>>> import numpy as np
>>> np.set_printoptions(precision=3, suppress=True, linewidth=100, legacy="1.25")
>>> A = np.load("test7.npy")
>>> A
array([[  0.514, -11.625,  -9.461,   3.459],
       [ -5.193,  15.724,  -3.497,   8.583],
       [  2.407, -10.275,  -8.015,   2.412],
       [  2.084,  -9.784, -10.452,   1.561],
       [  3.365, -10.721,  -7.179,   2.357],
       [  1.158, -11.468,  -7.947,   0.694],
       [-15.942,   6.091,  -6.466,  -8.169],
       [ -5.411,  17.595,  -5.063,   8.043],
       [  0.196, -10.664,  -6.648,   1.549],
       [  1.436, -12.534,  -9.148,   2.213],
       [-15.606,   6.053,  -4.328,  -7.582],
       [-13.342,   6.455,  -5.033,  -6.827],
       [-13.755,   3.553,  -3.476,  -7.955],
       [-15.786,   7.199,  -5.55 ,  -9.741],
       [  2.54 , -12.222,  -7.626,   1.683],
       [ -6.459,  16.076,  -6.08 ,   9.572],
       [  1.417, -13.157,  -7.906,   3.546]])
>>> Ac = A - A.mean(axis=0)
>>> evecs = np.linalg.svd(Ac)[2][:3]
>>> other = Ac - Ac @ evecs.T @ evecs
>>> np.linalg.norm(other, axis=1).round(6).argmax()
3
>>> other.std(axis=0)
array([0.636, 0.32 , 0.197, 0.552])
>>> round(np.linalg.norm(other) / np.linalg.norm(Ac), 3)
0.062
>>> vec = np.array([0, 1, 2, -1])
>>> rhs = A @ vec
>>> np.round(np.linalg.pinv(A) @ A, 3) + 0
array([[1., 0., 0., 0.],
       [0., 1., 0., 0.],
       [0., 0., 1., 0.],
       [0., 0., 0., 1.]])
>>> np.round(np.linalg.lstsq(A, rhs)[0], 3) + 0
array([ 0.,  1.,  2., -1.])
>>> rng = np.random.default_rng(96)
>>> rhs = rhs + 0.1 * rng.normal(size=17)
>>> rhs
array([-34.097,   0.29 , -28.799, -32.43 , -27.477, -27.891,   1.241,  -0.473, -25.559, -33.126,
         5.049,   3.286,   4.552,   5.872, -29.201,  -5.544, -32.461])
>>> coef, *_ = np.linalg.lstsq(A, rhs)
>>> np.round(A.T @ (rhs - A @ coef), 3) + 0
array([0., 0., 0., 0.])
>>> coef
array([-0.018,  0.995,  2.014, -0.981])
>>> np.round(np.linalg.norm(rhs - A @ coef), 3)
0.295
>>> Ac = A - A.mean(axis=0)
>>> Uu, s, Vh = np.linalg.svd(Ac, full_matrices=False)
>>> np.abs(Uu[:, 0]).argmax()
7
>>> np.round(Ac.mean(axis=0), 3) + 0
array([0., 0., 0., 0.])
>>> np.searchsorted(np.cumsum(s ** 2) / (s ** 2).sum(), 0.9) + 1
2
>>> round((s ** 2).sum() ** 2 / (s ** 4).sum(), 3)
1.621
>>> s
array([52.671, 30.047,  4.751,  3.801])
>>> Vh[0] * np.sign(Vh[0, np.abs(Vh[0]).argmax()])
array([-0.499,  0.847,  0.128, -0.13 ])
>>> G = np.cov(A, rowvar=False)
>>> print(np.polyfit(A[:, 2], A[:, 3], 1))
[-0.795 -5.008]
>>> np.linalg.eigvalsh(G)[::-1]
array([173.391,  56.425,   1.41 ,   0.903])
>>> print(np.corrcoef(A.T))
[[ 1.    -0.718 -0.723  0.689]
 [-0.718  1.     0.778 -0.022]
 [-0.723  0.778  1.    -0.264]
 [ 0.689 -0.022 -0.264  1.   ]]
